In [1]: import numpy as np

In [2]: np.set_printoptions(precision=2, suppress=True, linewidth=200, floatmode="fixed")

In [3]: A = np.load("w.npy")

In [4]: A
Out[4]: 
array([[ 5,  5,  5,  5],
       [ 5, 10, 10, 10],
       [ 5, 10, 15, 15],
       [ 5, 10, 15, 20]])

In [5]: rng = np.random.default_rng(948)

In [6]: lab = rng.permutation(4)

In [7]: lab
Out[7]: array([1, 3, 0, 2])

In [8]: Y = A[lab][:, lab]

In [9]: np.trace(Y)
Out[9]: np.int64(50)

In [10]: Y
Out[10]: 
array([[10, 10,  5, 10],
       [10, 20,  5, 15],
       [ 5,  5,  5,  5],
       [10, 15,  5, 15]])

In [11]: np.diag(Y)
Out[11]: array([10, 20,  5, 15])

In [12]: Y @ Y
Out[12]: 
array([[325, 475, 175, 425],
       [475, 750, 250, 650],
       [175, 250, 100, 225],
       [425, 650, 225, 575]])

In [13]: round(np.linalg.det(Y), 2)
Out[13]: np.float64(625.0)

In [14]: np.linalg.matrix_power(Y, 2)
Out[14]: 
array([[325, 475, 175, 425],
       [475, 750, 250, 650],
       [175, 250, 100, 225],
       [425, 650, 225, 575]])

In [15]: np.linalg.determinant(Y)
Traceback (most recent call last):
  Cell In[15], line 1
    np.linalg.determinant(Y)
AttributeError: module 'numpy.linalg' has no attribute 'determinant'


In [16]: (Y - Y.T) / 2
Out[16]: 
array([[0.00, 0.00, 0.00, 0.00],
       [0.00, 0.00, 0.00, 0.00],
       [0.00, 0.00, 0.00, 0.00],
       [0.00, 0.00, 0.00, 0.00]])

In [17]: (Y + Y.T) / 2
Out[17]: 
array([[10.00, 10.00,  5.00, 10.00],
       [10.00, 20.00,  5.00, 15.00],
       [ 5.00,  5.00,  5.00,  5.00],
       [10.00, 15.00,  5.00, 15.00]])

In [18]: lab = rng.permutation(4)

In [19]: Y = A[:, lab] * rng.choice([-1, 1], 4)

In [20]: Y
Out[20]: 
array([[ -5,  -5,  -5,  -5],
       [ -5, -10, -10, -10],
       [ -5, -15, -10, -15],
       [ -5, -20, -10, -15]])

In [21]: U, _, vt = np.linalg.svd(A.T @ Y)

In [22]: print(np.round(U @ vt, 2) + 0)
[[-1.00  0.00  0.00  0.00]
 [ 0.00  0.00 -1.00  0.00]
 [ 0.00  0.00  0.00 -1.00]
 [ 0.00 -1.00  0.00  0.00]]

In [23]: L = np.linalg.cholesky(A)

In [24]: print(L @ L.T)
[[ 5.00  5.00  5.00  5.00]
 [ 5.00 10.00 10.00 10.00]
 [ 5.00 10.00 15.00 15.00]
 [ 5.00 10.00 15.00 20.00]]

In [25]: round(float(np.prod(np.diag(L)) ** 2), 2), round(float(np.linalg.det(A)), 2)
Out[25]: (625.0, 625.0)

In [26]: w, vecs = np.linalg.eigh(A)

In [27]: x0 = np.array([3, 2, 1, 0])

In [28]: print((np.sign(vecs[:, -1].round(6)) == np.sign(vecs[0, -1].round(6))).astype(int))
[1 1 1 1]

In [29]: print(vecs * np.abs(w) @ vecs.T)
[[ 5.00  5.00  5.00  5.00]
 [ 5.00 10.00 10.00 10.00]
 [ 5.00 10.00 15.00 15.00]
 [ 5.00 10.00 15.00 20.00]]

In [30]: x0 @ A @ x0
Out[30]: np.int64(230)

In [31]: round(x0 @ A @ x0 / (x0 @ x0), 2), round(w[0], 2), np.round(w[-1], 2)
Out[31]: (np.float64(16.43), np.float64(1.42), np.float64(41.45))

In [32]: vecs * np.sqrt(w) @ vecs.T
Out[32]: 
array([[1.93, 0.82, 0.59, 0.51],
       [0.82, 2.52, 1.33, 1.10],
       [0.59, 1.33, 3.03, 1.92],
       [0.51, 1.10, 1.92, 3.85]])

In [33]: J = np.loadtxt("layer4.csv", delimiter=",")

In [34]: J
Out[34]: 
array([[1.00, 0.00, 0.00],
       [0.50, 0.50, 0.00],
       [0.50, 0.00, 0.50]])

In [35]: W = np.array([[1, 3, 0], [1, 0, 1], [2, 0, 0]])

In [36]: coef = np.array([3, 1, 1])

In [37]: act = np.maximum(J @ W + coef, 0)

In [38]: act
Out[38]: 
array([[4.00, 4.00, 1.00],
       [4.00, 2.50, 1.50],
       [4.50, 2.50, 1.00]])

In [39]: (act > 0).astype(int)
Out[39]: 
array([[1, 1, 1],
       [1, 1, 1],
       [1, 1, 1]])

In [40]: print(np.linalg.matrix_rank(act))
3

In [41]: cent = np.array([[1, 3, 2], [3, 1, 2], [2, 2, 0]])

In [42]: act @ cent
Out[42]: 
array([[18.00, 18.00, 16.00],
       [14.50, 17.50, 13.00],
       [14.00, 18.00, 14.00]])

In [43]: (act @ cent).round(6).argmax(axis=1)
Out[43]: array([0, 1, 1])

In [44]: K = np.loadtxt("data.csv", delimiter=",")

In [45]: K
Out[45]: 
array([[-4.00,  4.00,  9.00,  0.00],
       [-7.00,  3.00, -4.00, -3.00],
       [ 4.00,  0.00, -9.00, -1.00],
       [ 0.00,  0.00,  0.00,  1.00]])

In [46]: q = K.astype(float).copy()

In [47]: for j in range(4):
    ...:     q[:, j] -= q[:, :j] @ (q[:, :j].T @ q[:, j])
    ...:     q[:, j] /= np.linalg.norm(q[:, j])
    ...: 

In [48]: np.round(q.T @ q, 2) + 0
Out[48]: 
array([[1.00, 0.00, 0.00, 0.00],
       [0.00, 1.00, 0.00, 0.00],
       [0.00, 0.00, 1.00, 0.00],
       [0.00, 0.00, 0.00, 1.00]])

In [49]: q.round(2) + 0
Out[49]: 
array([[-0.44,  0.76,  0.47,  0.00],
       [-0.78, -0.07, -0.62,  0.00],
       [ 0.44,  0.64, -0.62,  0.00],
       [ 0.00,  0.00,  0.00,  1.00]])

In [50]: x0 = np.array([-1, -3, 2, -3])

In [51]: y = A @ x0

In [52]: coef, lr = np.zeros(4), 1 / np.linalg.norm(A, 2) ** 2

In [53]: for i in range(250):
    ...:     coef -= lr * A.T @ (A @ coef - y)
    ...:     if i % 50 == 0: print(i, round(np.linalg.norm(A @ coef - y), 2))
    ...: 
0 7.56
50 6.51
100 5.83
150 5.3
200 4.84

In [54]: coef
Out[54]: array([-1.26, -1.62, -0.18, -1.90])

In [55]: np.round(np.linalg.cond(A), 2)
Out[55]: np.float64(29.28)

In [56]: t3 = np.stack([K, 3 * K, K[::-1]])

In [57]: np.linalg.norm(t3, axis=(1, 2))
Out[57]: array([17.18, 51.53, 17.18])

In [58]: t3.sum(axis=0)
Out[58]: 
array([[-16.00,  16.00,  36.00,   1.00],
       [-24.00,  12.00, -25.00, -13.00],
       [  9.00,   3.00, -40.00,  -7.00],
       [ -4.00,   4.00,   9.00,   4.00]])

In [59]: print(np.einsum("bij,cij->bc", t3, t3))
[[ 295.00  885.00   22.00]
 [ 885.00 2655.00   66.00]
 [  22.00   66.00  295.00]]

In [60]: print(np.linalg.matrix_rank(t3.reshape(3, -1)))
2

In [61]: Y = K / np.sqrt((K ** 2).mean(axis=1, keepdims=True))

In [62]: Y[2]
Out[62]: array([ 0.81,  0.00, -1.82, -0.20])

In [63]: np.linalg.matrix_rank(Y) == np.linalg.matrix_rank(K)
Out[63]: np.True_

In [64]: np.linalg.matrix_rank(K - K.mean(axis=1, keepdims=True))
Out[64]: np.int64(3)

In [65]: m1 = np.load("mat.npy")

In [66]: m1
Out[66]: 
array([[-0.50,  0.00,  0.00,  0.00, -0.87],
       [ 0.00,  1.00,  0.00,  0.00,  0.00],
       [ 0.00,  0.00,  1.00,  0.00,  0.00],
       [ 0.00,  0.00,  0.00,  1.00,  0.00],
       [ 0.87,  0.00,  0.00,  0.00, -0.50]])

In [67]: (np.linalg.matrix_power((m1 != 0) + (m1.T != 0) + np.eye(5), 5) > 0).astype(int)
Out[67]: 
array([[1, 0, 0, 0, 1],
       [0, 1, 0, 0, 0],
       [0, 0, 1, 0, 0],
       [0, 0, 0, 1, 0],
       [1, 0, 0, 0, 1]])

In [68]: m1 @ m1
Out[68]: 
array([[-0.50,  0.00,  0.00,  0.00,  0.87],
       [ 0.00,  1.00,  0.00,  0.00,  0.00],
       [ 0.00,  0.00,  1.00,  0.00,  0.00],
       [ 0.00,  0.00,  0.00,  1.00,  0.00],
       [-0.87,  0.00,  0.00,  0.00, -0.50]])

In [69]: np.round(np.linalg.norm(m1, "nuc"), 2)
Out[69]: np.float64(5.0)

In [70]: round(float(np.linalg.norm(m1, 2)), 2)
Out[70]: 1.0

In [71]: round(np.linalg.norm(m1, 1), 2), np.round(np.linalg.norm(m1, np.inf), 2)
Out[71]: (np.float64(1.37), np.float64(1.37))

In [72]: x0 = np.array([2, 2, 3, 2, 1])

In [73]: y = m1 @ x0

In [74]: y
Out[74]: array([-1.87,  2.00,  3.00,  2.00,  1.23])

In [75]: print(np.linalg.solve(m1, m1[:, 2]))
[ 0.00  0.00  1.00  0.00 -0.00]

In [76]: np.linalg.solve(m1, y + m1[:, 3])
Out[76]: array([2.00, 2.00, 3.00, 3.00, 1.00])

In [77]: np.linalg.solve(m1, 3 * y)
Out[77]: array([6.00, 6.00, 9.00, 6.00, 3.00])

In [78]: Y = np.array([[4, 4], [-1, 2], [2, -2], [-4, 3], [5, 1]])

In [79]: np.einsum("ik,kj->ij", m1, Y)
Out[79]: 
array([[-6.33, -2.87],
       [-1.00,  2.00],
       [ 2.00, -2.00],
       [-4.00,  3.00],
       [ 0.96,  2.96]])

In [80]: np.einsum("ij,ij->i", m1, m1)
Out[80]: array([1.00, 1.00, 1.00, 1.00, 1.00])

In [81]: np.linalg.matrix_rank(m1 @ Y)
Out[81]: np.int64(2)

In [82]: m1 @ Y
Out[82]: 
array([[-6.33, -2.87],
       [-1.00,  2.00],
       [ 2.00, -2.00],
       [-4.00,  3.00],
       [ 0.96,  2.96]])

In [83]: Y @ m1
Traceback (most recent call last):
  Cell In[83], line 1
    Y @ m1
ValueError: matmul: Input operand 1 has a mismatch in its core dimension 0, with gufunc signature (n?,k),(k,m?)->(n?,m?) (size 5 is different from 2)


In [84]: x0 = np.array([-1, -1, -1, 0, -2])

In [85]: h = np.maximum(m1 @ x0, 0)

In [86]: np.maximum(m1 @ x0, 0) - np.maximum(-m1 @ x0, 0)
Out[86]: array([ 2.23, -1.00, -1.00,  0.00,  0.13])

In [87]: print(h)
[2.23 0.00 0.00 0.00 0.13]

In [88]: data = np.array([[1, -2, 1, 3, 3, 2],
    ...:     [-2, -1, 1, -2, 3, -3],
    ...:     [-3, -3, -2, 1, -1, 2],
    ...:     [1, -1, -2, -3, 1, 1],
    ...:     [-1, -1, -1, 3, 2, -2],
    ...:     [1, -3, 0, -2, 0, 2]])

In [89]: data
Out[89]: 
array([[ 1, -2,  1,  3,  3,  2],
       [-2, -1,  1, -2,  3, -3],
       [-3, -3, -2,  1, -1,  2],
       [ 1, -1, -2, -3,  1,  1],
       [-1, -1, -1,  3,  2, -2],
       [ 1, -3,  0, -2,  0,  2]])

In [90]: np.trace(m1)
Out[90]: np.float64(2.0)

In [91]: (m1 - m1.T) / 2
Out[91]: 
array([[ 0.00,  0.00,  0.00,  0.00, -0.87],
       [ 0.00,  0.00,  0.00,  0.00,  0.00],
       [ 0.00,  0.00,  0.00,  0.00,  0.00],
       [ 0.00,  0.00,  0.00,  0.00,  0.00],
       [ 0.87,  0.00,  0.00,  0.00,  0.00]])

In [92]: np.allclose(m1 @ m1.T, m1.T @ m1)
Out[92]: True

In [93]: np.linalg.determinant(m1)
Traceback (most recent call last):
  Cell In[93], line 1
    np.linalg.determinant(m1)
AttributeError: module 'numpy.linalg' has no attribute 'determinant'


In [94]: round(np.abs(np.linalg.eigvals(m1)).max(), 2)
Out[94]: np.float64(1.0)

In [95]: np.sort(np.abs(np.linalg.eigvals(m1)))
Out[95]: array([1.00, 1.00, 1.00, 1.00, 1.00])

In [96]: np.round(np.linalg.matrix_power(m1, 3), 2) + 0
Out[96]: 
array([[1.00, 0.00, 0.00, 0.00, 0.00],
       [0.00, 1.00, 0.00, 0.00, 0.00],
       [0.00, 0.00, 1.00, 0.00, 0.00],
       [0.00, 0.00, 0.00, 1.00, 0.00],
       [0.00, 0.00, 0.00, 0.00, 1.00]])

In [97]: np.allclose(m1, m1.T)
Out[97]: False

In [98]: m1 @ m1
Out[98]: 
array([[-0.50,  0.00,  0.00,  0.00,  0.87],
       [ 0.00,  1.00,  0.00,  0.00,  0.00],
       [ 0.00,  0.00,  1.00,  0.00,  0.00],
       [ 0.00,  0.00,  0.00,  1.00,  0.00],
       [-0.87,  0.00,  0.00,  0.00, -0.50]])

In [99]: Y = data / np.sqrt((data ** 2).mean(axis=1, keepdims=True))

In [100]: np.linalg.norm(Y, axis=1)
Out[100]: array([2.45, 2.45, 2.45, 2.45, 2.45, 2.45])

In [101]: Y[4]
Out[101]: array([-0.55, -0.55, -0.55,  1.64,  1.10, -1.10])

In [102]: x0 = np.array([1, -1, 3, -2, 1, -3])

In [103]: y = data @ x0

In [104]: y
Out[104]: array([ -3,  18, -15,   0,  -1,   2])

In [105]: np.round(np.linalg.solve(data, data[:, 3]), 2) + 0
Out[105]: array([0.00, 0.00, 0.00, 1.00, 0.00, 0.00])

In [106]: np.linalg.solve(data, y)
Out[106]: array([ 1.00, -1.00,  3.00, -2.00,  1.00, -3.00])

In [107]: x0 = np.array([-2, -1, 0, 2, 0, 0])

In [108]: y = data @ x0

In [109]: coef, lr = np.zeros(6), 1 / np.linalg.norm(data, 2) ** 2

In [110]: for i in range(6):
     ...:     coef -= lr * data.T @ (data @ coef - y)
     ...:     if i % 1 == 0: print(i, round(np.linalg.norm(data @ coef - y), 2))
     ...: 
0 3.89
1 2.17
2 1.4
3 1.04
4 0.84
5 0.71

In [111]: np.round(np.linalg.cond(data), 2)
Out[111]: np.float64(5.21)

In [112]: coef
Out[112]: array([-1.84, -1.00, -0.23,  2.03,  0.03, -0.09])

In [113]: Y = data + rng.integers(-2, 3, (6, 5)) @ rng.integers(-2, 3, (5, 6))

In [114]: Y
Out[114]: 
array([[  3,   0,  -1,   0,   7,   1],
       [  0,  -7,   1,   3,  -2,  -2],
       [  1,  -5,   0,   4,   0,   1],
       [ -3,  -2,   5,   4,   3,  -3],
       [ -6,   6,   8,  10,   8,  -4],
       [  3, -13,  -4,  -4,  -8,   2]])

In [115]: np.abs(Y - data).sum(axis=1)
Out[115]: array([14, 19, 13, 25, 36, 26])

In [116]: np.round(np.linalg.svd(Y - data, compute_uv=False), 2) + 0
Out[116]: array([21.92, 14.04,  5.85,  4.20,  1.27,  0.00])

In [117]: W0 = np.load("sample2.npy")

In [118]: W0
Out[118]: 
array([[4.00, 1.00, 1.00, 1.00, 1.00],
       [1.00, 4.00, 1.00, 1.00, 1.00],
       [1.00, 1.00, 4.00, 1.00, 1.00],
       [1.00, 1.00, 1.00, 4.00, 1.00],
       [1.00, 1.00, 1.00, 1.00, 4.00]])

In [119]: Y = np.linalg.inv(W0)

In [120]: np.round(np.linalg.det(W0) * np.linalg.det(Y), 2)
Out[120]: np.float64(1.0)

In [121]: np.round(W0 @ Y, 2) + 0
Out[121]: 
array([[1.00, 0.00, 0.00, 0.00, 0.00],
       [0.00, 1.00, 0.00, 0.00, 0.00],
       [0.00, 0.00, 1.00, 0.00, 0.00],
       [0.00, 0.00, 0.00, 1.00, 0.00],
       [0.00, 0.00, 0.00, 0.00, 1.00]])

In [122]: np.linalg.det(W0) * Y
Out[122]: 
array([[189.00, -27.00, -27.00, -27.00, -27.00],
       [-27.00, 189.00, -27.00, -27.00, -27.00],
       [-27.00, -27.00, 189.00, -27.00, -27.00],
       [-27.00, -27.00, -27.00, 189.00, -27.00],
       [-27.00, -27.00, -27.00, -27.00, 189.00]])

In [123]: round(float(np.linalg.slogdet(W0)[0]), 2)
Out[123]: 1.0

In [124]: np.allclose(Y, W0.T)
Out[124]: False

In [125]: (np.abs(Y) > 1e-9).astype(int)
Out[125]: 
array([[1, 1, 1, 1, 1],
       [1, 1, 1, 1, 1],
       [1, 1, 1, 1, 1],
       [1, 1, 1, 1, 1],
       [1, 1, 1, 1, 1]])

In [126]: M = np.load("out12.npy")

In [127]: print(M)
[[ 1 -1  1 -1 -1  1 -1  1]
 [ 1  1 -1 -1  1  1 -1 -1]
 [ 1  1  1  1 -1 -1 -1 -1]]

In [128]: Y = np.array([[1, 0], [2, 2], [1, 1], [1, 1], [2, 1], [1, 0], [0, 1], [1, 0]])

In [129]: np.vstack([M, Y.T]).shape
Out[129]: (5, 8)

In [130]: np.linalg.matrix_rank(np.vstack([M, Y.T]))
Out[130]: np.int64(5)

In [131]: Y @ M
Traceback (most recent call last):
  Cell In[131], line 1
    Y @ M
ValueError: matmul: Input operand 1 has a mismatch in its core dimension 0, with gufunc signature (n?,k),(k,m?)->(n?,m?) (size 3 is different from 2)


In [132]: np.einsum("ik,kj->ij", M, Y)
Out[132]: 
array([[-1, -4],
       [ 3,  0],
       [ 1,  2]])
